% ipython --no-banner

In [1]: import numpy as np

In [2]: np.set_printoptions(precision=1, suppress=True, linewidth=200, sign=" ")

In [3]: A = np.load("arr.npy")

In [4]: print(A)
[[ 0.6  1.3  2.5]
 [ 0.7 -0.9 -2.4]
 [ 1.5  0.9  1.7]
 [ 0.1  0.5  1.3]
 [ 0.5 -0.8 -1.6]
 [-1.3 -1.4 -2.5]
 [ 0.2 -0.7 -1.4]
 [ 1.2 -0.9 -1.7]
 [-0.8  0.2  0.4]
 [ 2.  -0.7 -0.8]
 [-0.9  0.9  1.2]
 [ 0.3 -1.2 -1.7]
 [ 0.   0.1 -0.6]
 [ 0.8  0.3  0. ]
 [ 0.2 -0.9 -1.8]]

In [5]: def softmax(z):
   ...:     e = np.exp(z - z.max(axis=-1, keepdims=True))
   ...:     return e / e.sum(axis=-1, keepdims=True)
   ...: 

In [6]: print(softmax(A[2]))
[ 0.4  0.2  0.4]

In [7]: print(np.round(softmax(10 * A[2]), 1) + 0)
[ 0.1  0.   0.9]

In [8]: S = A @ A.T / np.sqrt(3)

In [9]: print(softmax(S).round(6).argmax(axis=1))
[  0   1   0   0   1   5   5   1  10   9   0   5   5   2   5]

In [10]: C = A[[14, 13]].astype(float)

In [11]: for _ in range(3):
    ...:     z = np.linalg.norm(A[:, None] - C, axis=-1).argmin(axis=1)
    ...:     C = np.array([A[z == j].mean(axis=0) for j in range(2)])
    ...: 

In [12]: print(z)
[ 1  0  1  1  0  0  0  0  1  0  1  0  0  1  0]

In [13]: print(np.abs(C[1] - C[0]).argmax())
2

In [14]: E = np.array([[-2.4, -0.7, 0.2, 0.1],
    ...:     [-0.1, -2.0, -0.1, -0.3],
    ...:     [0.8, 0.4, -1.2, 1.2]])

In [15]: ang = np.radians(45)

In [16]: R = np.eye(4)

In [17]: R[1, 1] = R[2, 2] = np.cos(ang)

In [18]: R[1, 2], R[2, 1] = -np.sin(ang), np.sin(ang)

In [19]: print(R)
[[ 1.   0.   0.   0. ]
 [ 0.   0.7 -0.7  0. ]
 [ 0.   0.7  0.7  0. ]
 [ 0.   0.   0.   1. ]]

In [20]: other = E @ R.T

In [21]: print(np.allclose(np.linalg.norm(E, axis=1), np.linalg.norm(other, axis=1)))
True

In [22]: print(np.linalg.svd(E, compute_uv=False), np.linalg.svd(other, compute_uv=False))
[ 2.9  1.8  1.5] [ 2.9  1.8  1.5]
